In [1]: import numpy as np

In [2]: np.set_printoptions(suppress=True, linewidth=100)

In [3]: rnd = lambda a: np.round(a, 3) + 0

In [4]: W0 = np.load("test1.npy")

In [5]: W0
Out[5]: 
array([[21.376, 40.766, 19.072, 14.828],
       [20.22 , 40.871, 19.599, 17.499],
       [20.499, 39.276, 19.632, 14.713],
       [20.043, 39.446, 19.405, 13.562],
       [19.833, 36.709, 19.986, 15.894],
       [19.221, 40.824, 19.178, 13.571],
       [21.003, 40.349, 18.389, 15.248],
       [18.793, 39.956, 21.657, 15.13 ],
       [19.604, 40.408, 19.672, 13.872],
       [20.239, 40.523, 21.093, 15.082],
       [19.836, 38.731, 16.894, 14.775],
       [18.639, 39.798, 20.602, 15.073],
       [19.656, 39.719, 18.743, 14.472],
       [20.115, 40.705, 19.411, 15.978],
       [21.424, 40.188, 19.727, 15.42 ],
       [19.896, 39.283, 19.946, 13.184],
       [20.868, 38.851, 20.522, 15.171],
       [19.542, 39.824, 22.035, 13.658],
       [18.392, 39.958, 21.231, 15.714],
       [19.144, 39.56 , 20.681, 15.027],
       [20.245, 40.868, 19.963, 13.519],
       [19.705, 40.855, 19.806, 14.879],
       [20.626, 41.128, 19.319, 15.855],
       [19.571, 40.183, 21.319, 15.467],
       [19.93 , 39.959, 20.518, 14.66 ]])

In [6]: proj = W0 @ np.linalg.solve(W0.T @ W0, W0.T)

In [7]: rnd(np.linalg.eigvalsh(proj))
Out[7]: 
array([0., 0., 0., 0., 0., 0., 0., 0., 0., 0., 0., 0., 0., 0., 0., 0., 0., 0., 0., 0., 0., 1., 1.,
       1., 1.])

In [8]: rnd(proj @ W0[:, 1])
Out[8]: 
array([40.766, 40.871, 39.276, 39.446, 36.709, 40.824, 40.349, 39.956, 40.408, 40.523, 38.731,
       39.798, 39.719, 40.705, 40.188, 39.283, 38.851, 39.824, 39.958, 39.56 , 40.868, 40.855,
       41.128, 40.183, 39.959])

In [9]: Ac = W0 - W0.mean(axis=0)

In [10]: vecs = np.linalg.svd(Ac)[2][:1]

In [11]: B = Ac - Ac @ vecs.T @ vecs

In [12]: rnd(np.linalg.norm(B) / np.linalg.norm(Ac))
Out[12]: np.float64(0.787)

In [13]: rnd(B.std(axis=0))
Out[13]: array([0.585, 0.921, 0.292, 0.951])

In [14]: rnd((Ac @ vecs.T).std(axis=0))
Out[14]: array([1.159])

In [15]: cov = np.cov(W0, rowvar=False)

In [16]: rnd(W0.std(axis=0))
Out[16]: array([0.761, 0.923, 1.089, 0.953])

In [17]: rnd(np.corrcoef(W0.T))
Out[17]: 
array([[ 1.   ,  0.124, -0.416,  0.116],
       [ 0.124,  1.   ,  0.013,  0.028],
       [-0.416,  0.013,  1.   ,  0.015],
       [ 0.116,  0.028,  0.015,  1.   ]])

In [18]: rnd(np.linalg.eigvalsh(cov)[::-1])
Out[18]: array([1.4  , 0.978, 0.882, 0.412])

In [19]: O, vecs = np.linalg.qr(W0[:, :1])[0], np.linalg.qr(W0[:, 1:])[0]

In [20]: s = np.linalg.svd(O.T @ vecs, compute_uv=False)

In [21]: (s > 0.9).sum()
Out[21]: np.int64(1)

In [22]: rnd(np.degrees(np.arccos(s.clip(0, 1))))
Out[22]: array([2.283])

In [23]: round(np.log10(np.linalg.cond(W0)))
Out[23]: 2

In [24]: np.argsort(-np.linalg.norm(W0, axis=0).round(6), kind="stable")[:3]
Out[24]: array([1, 2, 0])

In [25]: rnd(np.linalg.norm(W0, 2) / np.linalg.norm(W0))
Out[25]: np.float64(0.999)

In [26]: M = np.load("x.npy")

In [27]: M
Out[27]: 
array([[-17.958,   4.5  ,   6.317,   4.164],
       [ 10.687,   5.713,   5.028,  15.095],
       [  7.689,   0.886,  18.098,  -3.544],
       [  1.077,  -1.171, -16.004,  11.889],
       [  3.383, -15.066,   5.556,  11.432],
       [  0.724,   3.839,  19.056,  -4.648],
       [  2.921, -11.662, -10.319,  12.205],
       [ -7.523,  -5.357,   9.453,  15.012],
       [ -1.564,   8.608,  16.165,  -7.883],
       [ -9.439,  -7.833, -15.686,   1.869],
       [ 17.827,   7.489,  -5.087,  -0.491],
       [  4.744,  16.472,   9.296,   4.445],
       [  5.757, -15.658,   3.232, -10.547],
       [-14.373,   6.347,   1.68 ,  12.26 ],
       [  4.509,   5.895, -16.272,   8.952],
       [  6.251, -13.578,  11.675,  -6.344],
       [ -4.141,  -3.218, -13.869, -13.422],
       [ 15.458,  -8.092,   9.689,   1.297],
       [  5.476,   8.898, -11.968,  12.149]])

In [28]: x0 = np.array([2, -3, 2, 2])

In [29]: y = M @ x0

In [30]: rnd(np.linalg.solve(M.T @ M, M.T @ y))
Out[30]: array([ 2., -3.,  2.,  2.])

In [31]: rnd(np.linalg.pinv(M) @ M)
Out[31]: 
array([[1., 0., 0., 0.],
       [0., 1., 0., 0.],
       [0., 0., 1., 0.],
       [0., 0., 0., 1.]])

In [32]: rng = np.random.default_rng(12)

In [33]: y = y + 0.05 * rng.normal(size=19)

In [34]: rnd(y)
Out[34]: 
array([-28.454,  44.533,  41.865,  -2.527,  86.021,  18.687,  44.569,  49.889, -12.393, -22.963,
         2.03 , -12.421,  43.762, -19.9  , -23.352,  63.987, -53.166,  77.211, -15.383])

In [35]: c, *_ = np.linalg.lstsq(M, y)

In [36]: rnd(M.T @ (y - M @ c))
Out[36]: array([0., 0., 0., 0.])

In [37]: rnd(c)
Out[37]: array([ 2.001, -3.001,  2.   ,  2.001])

In [38]: rnd(np.linalg.norm(y - M @ c))
Out[38]: np.float64(0.213)

In [39]: feats = np.load("run12.npy")

In [40]: feats
Out[40]: 
array([[-3,  0,  0],
       [-2,  2,  0],
       [-2,  1,  3]])

In [41]: # triangular: eigenvalues sit on the diagonal

In [42]: ang = np.radians(72)

In [43]: Rm = np.eye(4)

In [44]: Rm[3, 3] = Rm[1, 1] = np.cos(ang)

In [45]: Rm[3, 1], Rm[1, 3] = -np.sin(ang), np.sin(ang)

In [46]: rnd(Rm)
Out[46]: 
array([[ 1.   ,  0.   ,  0.   ,  0.   ],
       [ 0.   ,  0.309,  0.   ,  0.951],
       [ 0.   ,  0.   ,  1.   ,  0.   ],
       [ 0.   , -0.951,  0.   ,  0.309]])

In [47]: B = M @ Rm.T

In [48]: rnd(np.abs(B - M).max(axis=0))
Out[48]: array([ 0.   , 21.283,  0.   , 22.179])

In [49]: u = np.array([0, 2, 2, 0, 2])

In [50]: A = -1 * np.eye(5) + np.outer(u, u)

In [51]: A
Out[51]: 
array([[-1.,  0.,  0.,  0.,  0.],
       [ 0.,  3.,  4.,  0.,  4.],
       [ 0.,  4.,  3.,  0.,  4.],
       [ 0.,  0.,  0., -1.,  0.],
       [ 0.,  4.,  4.,  0.,  3.]])

In [52]: left, s, VT = np.linalg.svd(A)

In [53]: np.argmax(s[:-1] / (s[1:] + 1e-6)) + 1
Out[53]: np.int64(1)

In [54]: B = left[:, :1] @ np.diag(s[:1]) @ VT[:1]

In [55]: np.linalg.matrix_rank(B)
Out[55]: np.int64(1)

In [56]: rnd(B)
Out[56]: 
array([[0.   , 0.   , 0.   , 0.   , 0.   ],
       [0.   , 3.667, 3.667, 0.   , 3.667],
       [0.   , 3.667, 3.667, 0.   , 3.667],
       [0.   , 0.   , 0.   , 0.   , 0.   ],
       [0.   , 3.667, 3.667, 0.   , 3.667]])

In [57]: np.abs(A - B).max()
Out[57]: np.float64(1.0)
